% ipython --no-banner

In [1]: import numpy as np

In [2]: np.set_printoptions(precision=2, suppress=True, linewidth=160, floatmode="fixed")

In [3]: feats = np.load("mat.npy")

In [4]: feats
Out[4]: 
array([[-1,  0,  0, -1,  1,  0, -1],
       [-1, -1,  0,  0, -1,  1,  0],
       [ 0, -1, -1,  0,  0, -1,  1],
       [ 1,  0, -1, -1,  0,  0, -1],
       [-1,  1,  0, -1, -1,  0,  0],
       [ 0, -1,  1,  0, -1, -1,  0],
       [ 0,  0, -1,  1,  0, -1, -1]])

In [5]: x0 = np.array([3, 5, 0, 5, 3, 1, 3])

In [6]: rhs = feats @ x0

In [7]: rhs
Out[7]: array([ -8, -10,  -3,  -5,  -6,  -9,   1])

In [8]: np.linalg.solve(feats, rhs + feats[:, 0])
Out[8]: array([ 4.00,  5.00, -0.00,  5.00,  3.00,  1.00,  3.00])

In [9]: np.round(np.linalg.solve(feats.T, feats[3]), 2) + 0
Out[9]: array([0.00, 0.00, 0.00, 1.00, 0.00, 0.00, 0.00])

In [10]: E = np.array([[-2, 2, -1, 2, -3, 2, 2, -3],
    ...:     [0, -2, -2, 0, -3, 1, -2, 3],
    ...:     [-2, 2, -3, 3, -2, 2, 0, 3],
    ...:     [-1, -1, 3, -3, 2, -2, 2, -2],
    ...:     [-1, -2, -1, 3, 2, 0, -2, -2],
    ...:     [1, 2, 3, -2, -2, 1, 1, -1],
    ...:     [0, 2, -1, -1, 1, -2, -1, -3],
    ...:     [-1, 0, -2, -3, -2, 2, 2, -3]])

In [11]: E
Out[11]: 
array([[-2,  2, -1,  2, -3,  2,  2, -3],
       [ 0, -2, -2,  0, -3,  1, -2,  3],
       [-2,  2, -3,  3, -2,  2,  0,  3],
       [-1, -1,  3, -3,  2, -2,  2, -2],
       [-1, -2, -1,  3,  2,  0, -2, -2],
       [ 1,  2,  3, -2, -2,  1,  1, -1],
       [ 0,  2, -1, -1,  1, -2, -1, -3],
       [-1,  0, -2, -3, -2,  2,  2, -3]])

In [12]: rng = np.random.default_rng(85)

In [13]: labels = rng.permutation(8)

In [14]: labels
Out[14]: array([4, 2, 6, 3, 0, 1, 5, 7])

In [15]: M2 = E[labels][:, labels]

In [16]: np.trace(M2)
Out[16]: np.int64(-11)

In [17]: np.allclose(M2, E)
Out[17]: False

In [18]: M2
Out[18]: 
array([[ 2, -1, -2,  3, -1, -2,  0, -2],
       [-2, -3,  0,  3, -2,  2,  2,  3],
       [ 1, -1, -1, -1,  0,  2, -2, -3],
       [ 2,  3,  2, -3, -1, -1, -2, -2],
       [-3, -1,  2,  2, -2,  2,  2, -3],
       [-3, -2, -2,  0,  0, -2,  1,  3],
       [-2,  3,  1, -2,  1,  2,  1, -1],
       [-2, -2,  2, -3, -1,  0,  2, -3]])

In [19]: np.diag(M2)
Out[19]: array([ 2, -3, -1, -3, -2, -2,  1, -3])

In [20]: A = np.loadtxt("dump.csv", delimiter=",")

In [21]: A
Out[21]: 
array([[1.05, 0.00, 1.00, 2.00],
       [0.00, 0.05, 2.00, 0.00],
       [0.00, 0.00, 1.05, 1.00],
       [1.00, 0.00, 1.00, 2.05]])

In [22]: theta = np.radians(120)

In [23]: R = np.eye(4)

In [24]: R[0, 0] = R[2, 2] = np.cos(theta)

In [25]: R[0, 2], R[2, 0] = -np.sin(theta), np.sin(theta)

In [26]: R
Out[26]: 
array([[-0.50,  0.00, -0.87,  0.00],
       [ 0.00,  1.00,  0.00,  0.00],
       [ 0.87,  0.00, -0.50,  0.00],
       [ 0.00,  0.00,  0.00,  1.00]])

In [27]: M2 = A @ R.T

In [28]: np.abs(M2 - A).max(axis=0)
Out[28]: array([2.44, 0.00, 3.00, 0.00])

In [29]: np.allclose(np.linalg.norm(A, axis=1), np.linalg.norm(M2, axis=1))
Out[29]: True

In [30]: np.allclose(A @ A.T, M2 @ M2.T)
Out[30]: True

In [31]: J = np.array([[-30.64, 29.26, 9.7],
    ...:     [-15.07, 14.63, 2.64],
    ...:     [-9.17, 9.25, 0.78],
    ...:     [-6.73, 7.03, 0.25],
    ...:     [-1.94, 2.57, -0.1],
    ...:     [-1.3, 1.9, -0.04],
    ...:     [0.13, -0.38, -0.11],
    ...:     [2.49, -11.56, -13.02],
    ...:     [5.21, -18.96, -22.64],
    ...:     [6.04, -20.97, -25.24],
    ...:     [8.46, -26.53, -32.39],
    ...:     [15.73, -41.69, -51.6]])

In [32]: gram = np.cov(J, rowvar=False)

In [33]: np.argsort(-J.std(axis=0).round(6), kind="stable")
Out[33]: array([1, 2, 0])

In [34]: gram
Out[34]: 
array([[ 148.16, -228.63, -184.39],
       [-228.63,  394.01,  349.25],
       [-184.39,  349.25,  335.06]])

In [35]: np.corrcoef(J.T)
Out[35]: 
array([[ 1.00, -0.95, -0.83],
       [-0.95,  1.00,  0.96],
       [-0.83,  0.96,  1.00]])

In [36]: np.polyfit(J[:, 2], J[:, 0], 1)
Out[36]: array([-0.55, -8.28])

In [37]: J.std(axis=0)
Out[37]: array([11.65, 19.00, 17.53])

In [38]: np.median(J, axis=0)
Out[38]: array([-0.58,  0.76, -0.11])

In [39]: t3 = np.stack([feats, -1 * feats, feats[::-1]])

In [40]: np.linalg.matrix_rank(t3)
Out[40]: array([7, 7, 7])

In [41]: np.linalg.norm(t3, axis=(1, 2))
Out[41]: array([5.29, 5.29, 5.29])

In [42]: x0 = np.array([1, -3, -2])

In [43]: rhs = J @ x0

In [44]: np.linalg.solve(J.T @ J, J.T @ rhs)
Out[44]: array([ 1.00, -3.00, -2.00])

In [45]: np.round(np.linalg.pinv(J) @ J, 2) + 0
Out[45]: 
array([[1.00, 0.00, 0.00],
       [0.00, 1.00, 0.00],
       [0.00, 0.00, 1.00]])

In [46]: rhs = rhs + 0.05 * rng.normal(size=12)

In [47]: rhs
Out[47]: array([-137.80,  -64.22,  -38.47,  -28.37,   -9.47,   -6.91,    1.48,   63.15,  107.46,  119.41,  152.76,  243.96])

In [48]: coef, *_ = np.linalg.lstsq(J, rhs)

In [49]: [round(float(np.linalg.norm(np.linalg.solve(J.T @ J + lam * np.eye(3), J.T @ rhs))), 2) for lam in (0, 1, 10, 100)]
Out[49]: [3.74, 3.73, 3.69, 3.64]

In [50]: np.round(J.T @ (rhs - J @ coef), 2) + 0
Out[50]: array([0.00, 0.00, 0.00])

In [51]: coef.round()
Out[51]: array([ 1.00, -3.00, -2.00])

In [52]: np.round(np.linalg.norm(rhs - J @ coef), 2)
Out[52]: np.float64(0.14)

In [53]: np.round(np.linalg.norm(J, 2) / np.linalg.norm(J), 2)
Out[53]: np.float64(0.95)

In [54]: np.argsort(-np.linalg.norm(J, axis=0).round(6), kind="stable")[:3]
Out[54]: array([2, 1, 0])

In [55]: [round(float(x), 2) for x in np.linalg.svd(J, compute_uv=False)[:3]]
Out[55]: [101.5, 33.2, 2.95]

In [56]: round(np.log10(np.linalg.cond(J)))
Out[56]: 2

In [57]: [round(float(x), 2) for x in np.linalg.svd(A, compute_uv=False)[:3]]
Out[57]: [3.87, 1.81, 0.42]

In [58]: np.argsort(-np.linalg.norm(A, axis=0).round(6), kind="stable")[:3]
Out[58]: array([3, 2, 0])

In [59]: np.linalg.matrix_rank(A, rtol=0.1)
Out[59]: np.int64(3)

In [60]: np.linalg.cond(A) > 100
Out[60]: np.True_

In [61]: M = np.load("test8.npy")

In [62]: M
Out[62]: 
array([[  0.50,   0.90,  -1.20,   2.51,  -0.20],
       [  0.90,   1.00,   0.30,   4.44,  -2.30],
       [  1.30,  -1.60,   0.70,   6.33,   0.40],
       [  1.30,  -0.30,  -1.20,   6.55,   0.70],
       [ -0.40,   0.40,   0.30,  -1.91,  -1.80],
       [  2.10,   2.00,   0.00,  10.57,  -1.30],
       [ -0.30,   0.70,   1.30,  -1.67,   1.00],
       [  0.70,  -0.20,  -0.20,   3.58,  -0.20],
       [  0.20,   0.80,   0.80,   1.01,  -0.90],
       [ -2.20,  -0.30,  -0.50, -11.02,   1.60],
       [ -0.80,   0.60,  -2.20,  -3.88,  -0.60],
       [ -0.50,  -0.50,   0.60,  -2.50,  -0.40],
       [ -2.10,   0.40,   1.20, -10.24,   1.40],
       [  0.60,   0.00,   0.80,   3.18,   0.90],
       [ -0.90,  -0.20,   0.00,  -4.56,   2.10],
       [  0.90,   0.60,   1.80,   4.49,   1.30],
       [ -0.60,   0.30,  -0.50,  -3.29,  -1.20],
       [  1.20,  -0.10,  -1.00,   6.00,   0.80],
       [ -0.30,  -2.50,   0.30,  -1.54,   1.80],
       [  0.30,   0.00,  -0.80,   1.44,   2.80],
       [  1.00,   1.10,  -0.60,   4.95,   0.80],
       [  0.00,  -0.20,  -0.40,   0.01,   0.60],
       [  0.70,  -1.30,   1.50,   3.57,  -0.70],
       [ -1.90,   0.60,  -1.20,  -9.37,   0.60],
       [  0.50,  -1.70,   0.90,   2.50,  -0.20],
       [ -1.50,  -1.70,   0.20,  -7.39,   1.60],
       [ -0.10,  -0.70,  -0.60,  -0.41,  -0.20]])

In [63]: round(np.log10(np.linalg.cond(M)))
Out[63]: 2

In [64]: [round(float(x), 2) for x in np.linalg.svd(M, compute_uv=False)[:3]]
Out[64]: [28.51, 6.68, 5.16]

In [65]: round(float(np.linalg.norm(M, 2) / np.linalg.norm(M)), 2)
Out[65]: 0.95

In [66]: Ac = M - M.mean(axis=1)
---------------------------------------------------------------------------
ValueError                                Traceback (most recent call last)
Cell In[66], line 1
----> 1 Ac = M - M.mean(axis=1)

ValueError: operands could not be broadcast together with shapes (27,5) (27,) 

In [67]: Ac = M - M.mean(axis=0)

In [68]: Uu, sigma, Vh = np.linalg.svd(Ac, full_matrices=False)

In [69]: np.round(Ac.mean(axis=0), 2) + 0
Out[69]: array([0.00, 0.00, 0.00, 0.00, 0.00])

In [70]: round((sigma ** 2).sum() ** 2 / (sigma ** 4).sum(), 2)
Out[70]: np.float64(1.22)

In [71]: np.abs(Vh[0]).argmax()
Out[71]: np.int64(3)

In [72]: sigma
Out[72]: array([28.51,  6.49,  5.14,  4.16,  0.11])

In [73]: labels = M[:, 4] > np.median(M[:, 4])

In [74]: f = M[labels].mean(axis=0) - M[~labels].mean(axis=0)

In [75]: ((M - M.mean(axis=0)) @ f > 0).astype(int)
Out[75]: array([0, 0, 0, 0, 0, 0, 1, 0, 0, 1, 1, 1, 1, 0, 1, 0, 1, 0, 1, 1, 0, 1, 0, 1, 0, 1, 0])

In [76]: np.count_nonzero(M)
Out[76]: np.int64(130)

In [77]: np.linalg.svd(M, compute_uv=False)
Out[77]: array([28.51,  6.68,  5.16,  4.18,  0.11])

In [78]: M[27]
---------------------------------------------------------------------------
IndexError                                Traceback (most recent call last)
Cell In[78], line 1
----> 1 M[27]

IndexError: index 27 is out of bounds for axis 0 with size 27

In [79]: np.linalg.matrix_rank(M)
Out[79]: np.int64(5)

In [80]: np.unravel_index(np.abs(M).argmax(), M.shape)
Out[80]: (np.int64(9), np.int64(3))

In [81]: np.linalg.rank(M)
---------------------------------------------------------------------------
AttributeError                            Traceback (most recent call last)
Cell In[81], line 1
----> 1 np.linalg.rank(M)

AttributeError: module 'numpy.linalg' has no attribute 'rank'

In [82]: M.shape
Out[82]: (27, 5)

In [83]: np.zeros(27, 5)
---------------------------------------------------------------------------
TypeError                                 Traceback (most recent call last)
Cell In[83], line 1
----> 1 np.zeros(27, 5)

TypeError: Cannot interpret '5' as a data type

In [84]: np.abs(M).max()
Out[84]: np.float64(11.02)

In [85]: Q, _ = np.linalg.qr(np.array([[-0.8, 0.8, 0.9, -1.6],
    ...:     [0.3, -0.5, 1.3, -0.4],
    ...:     [-0.6, 1.2, -0.5, 1.2],
    ...:     [-0.4, 0.3, 0.1, -0.3],
    ...:     [0.3, 0.3, 0.9, 0.8],
    ...:     [0.2, -1.0, 0.1, -0.5],
    ...:     [1.3, -0.5, -0.4, -0.9],
    ...:     [-0.5, -1.0, 0.9, 0.4]]))

In [86]: X = Q @ Q.T

In [87]: X.round(2) + 0
Out[87]: 
array([[ 0.87,  0.15, -0.08,  0.22, -0.08, -0.08, -0.10, -0.11],
       [ 0.15,  0.46, -0.22, -0.04,  0.38,  0.03,  0.08,  0.17],
       [-0.08, -0.22,  0.46,  0.03,  0.13, -0.28, -0.28, -0.14],
       [ 0.22, -0.04,  0.03,  0.08, -0.09, -0.02, -0.10,  0.00],
       [-0.08,  0.38,  0.13, -0.09,  0.66, -0.23,  0.01,  0.00],
       [-0.08,  0.03, -0.28, -0.02, -0.23,  0.26,  0.07,  0.22],
       [-0.10,  0.08, -0.28, -0.10,  0.01,  0.07,  0.61, -0.36],
       [-0.11,  0.17, -0.14,  0.00,  0.00,  0.22, -0.36,  0.61]])

In [88]: M2 = X / np.linalg.norm(X, axis=1, keepdims=True)

In [89]: gram = M2 @ M2.T

In [90]: gram.round(2) + 0
Out[90]: 
array([[ 1.00,  0.24, -0.13,  0.86, -0.11, -0.16, -0.13, -0.15],
       [ 0.24,  1.00, -0.47, -0.19,  0.68,  0.07,  0.16,  0.32],
       [-0.13, -0.47,  1.00,  0.15,  0.24, -0.81, -0.53, -0.26],
       [ 0.86, -0.19,  0.15,  1.00, -0.41, -0.14, -0.48, -0.02],
       [-0.11,  0.68,  0.24, -0.41,  1.00, -0.55,  0.01,  0.00],
       [-0.16,  0.07, -0.81, -0.14, -0.55,  1.00,  0.16,  0.56],
       [-0.13,  0.16, -0.53, -0.48,  0.01,  0.16,  1.00, -0.58],
       [-0.15,  0.32, -0.26, -0.02,  0.00,  0.56, -0.58,  1.00]])

In [91]: round(np.degrees(np.arccos(np.clip(gram[4, 6], -1, 1))), 2)
Out[91]: np.float64(89.24)

In [92]: np.linalg.matrix_rank(X, rtol=0.1)
Out[92]: np.int64(4)

In [93]: [round(float(x), 2) for x in np.linalg.svd(X, compute_uv=False)[:3]]
Out[93]: [1.0, 1.0, 1.0]

In [94]: np.abs(np.diag(np.linalg.qr(X)[1])) > 1e-9
Out[94]: array([ True,  True,  True,  True, False, False, False, False])

In [95]: Uu, sigma, Vh = np.linalg.svd(X)

In [96]: vecs = Vh[:(sigma > 1e-8).sum()]

In [97]: x0 = X[5] + -1 * X[7] + rng.integers(2) * np.eye(8)[4]

In [98]: x0
Out[98]: array([ 0.04, -0.14, -0.14, -0.01,  0.77,  0.03,  0.42, -0.39])

In [99]: np.linalg.matrix_rank(np.vstack([X, x0]))
Out[99]: np.int64(5)

In [100]: np.diag(vecs.T @ vecs)
Out[100]: array([0.87, 0.46, 0.46, 0.08, 0.66, 0.26, 0.61, 0.61])

In [101]: arr = np.array([[-2, 0, 0], [0, -2, 0], [0, 0, -5]])

In [102]: f = np.array([-4, -5, -2])

In [103]: M2 = arr + np.outer(f, np.eye(3)[0])

In [104]: np.linalg.matrix_rank(M2 - arr)
Out[104]: np.int64(1)

In [105]: round(float(np.linalg.det(M2) / np.linalg.det(arr)), 2), np.round(1 + np.linalg.solve(arr, f)[0], 2)
Out[105]: (3.0, np.float64(3.0))

In [106]: M2
Out[106]: 
array([[-6.00,  0.00,  0.00],
       [-5.00, -2.00,  0.00],
       [-2.00,  0.00, -5.00]])

In [107]: ev, vecs = np.linalg.eigh(arr)

In [108]: np.linalg.svd(arr, compute_uv=False)
Out[108]: array([5.00, 2.00, 2.00])

In [109]: (ev > 1e-8).sum(), (ev < -1e-8).sum()
Out[109]: (np.int64(0), np.int64(3))

In [110]: np.linalg.eigvalsh(arr + -1 * np.eye(3))
Out[110]: array([-6.00, -3.00, -3.00])

In [111]: np.unique(ev.round(6) + 0, return_counts=True)[1]
Out[111]: array([1, 2])

In [112]: vecs @ np.diag(ev) @ vecs.T
Out[112]: 
array([[-2.00,  0.00,  0.00],
       [ 0.00, -2.00,  0.00],
       [ 0.00,  0.00, -5.00]])

In [113]: x0 = np.array([-3, -3, 2, -1, -2, 1, -3, 1])

In [114]: rhs = E @ x0

In [115]: rhs
Out[115]: array([ -5,  18,   0,   1,   4,   0, -11,  -1])

In [116]: np.round(np.linalg.solve(E.T, E[4]), 2) + 0
Out[116]: array([0.00, 0.00, 0.00, 0.00, 1.00, 0.00, 0.00, 0.00])

In [117]: [int(np.linalg.matrix_rank(np.linalg.matrix_power(arr, p))) for p in range(1, 4)]
Out[117]: [3, 3, 3]

In [118]: np.linalg.matrix_power(arr - np.diag(np.diag(arr)), 3)
Out[118]: 
array([[0, 0, 0],
       [0, 0, 0],
       [0, 0, 0]])

In [119]: np.prod(np.diag(arr)), np.round(np.linalg.det(arr), 2)
Out[119]: (np.int64(-20), np.float64(-20.0))
